In [1]: import numpy as np

In [2]: import numpy.linalg as la

In [3]: np.set_printoptions(precision=3, suppress=True, linewidth=100, floatmode="fixed")

In [4]: W0 = np.load("block4.npy")

In [5]: W0
Out[5]: 
array([[-1, -8, -5, -7],
       [-1, -8, -5, -7],
       [ 4, -4,  9,  6]])

In [6]: round(la.norm(W0, 2) / la.norm(W0), 3)
Out[6]: np.float64(0.864)

In [7]: la.matrix_rank(W0, rtol=0.1)
Out[7]: np.int64(2)

In [8]: la.cond(W0) > 100
Out[8]: np.True_

In [9]: U, sigma, Vh = la.svd(W0)

In [10]: np.argmax(sigma[:-1] / (sigma[1:] + 1e-6)) + 1
Out[10]: np.int64(2)

In [11]: sigma.round(3) + 0
Out[11]: array([17.860, 10.394,  0.000])

In [12]: out = U[:, :2] @ np.diag(sigma[:2]) @ Vh[:2]

In [13]: round(float(la.norm(W0 - out) / la.norm(W0)), 3)
Out[13]: 0.0

In [14]: out
Out[14]: 
array([[-1.000, -8.000, -5.000, -7.000],
       [-1.000, -8.000, -5.000, -7.000],
       [ 4.000, -4.000,  9.000,  6.000]])

In [15]: round(la.norm(out, 2) / la.norm(out), 3)
Out[15]: np.float64(0.864)

In [16]: la.matrix_rank(out, rtol=0.1)
Out[16]: np.int64(2)

In [17]: A = np.loadtxt("sample12.csv", delimiter=",")

In [18]: A
Out[18]: 
array([[3.000, 1.000, 0.000, 0.000],
       [2.000, 2.000, 0.000, 0.000],
       [0.000, 0.000, 3.000, 1.000],
       [0.000, 0.000, 2.000, 2.000]])

In [19]: np.einsum("ij,ji->", A, A)
Out[19]: np.float64(34.0)

In [20]: round(la.det(A.T), 3)
Out[20]: np.float64(16.0)

In [21]: np.einsum("ii->", A)
Out[21]: np.float64(10.0)

In [22]: out = W0 / np.sqrt((W0 ** 2).mean(axis=1, keepdims=True))

In [23]: la.norm(out, axis=1)
Out[23]: array([2.000, 2.000, 2.000])

In [24]: out[0]
Out[24]: array([-0.170, -1.357, -0.848, -1.187])
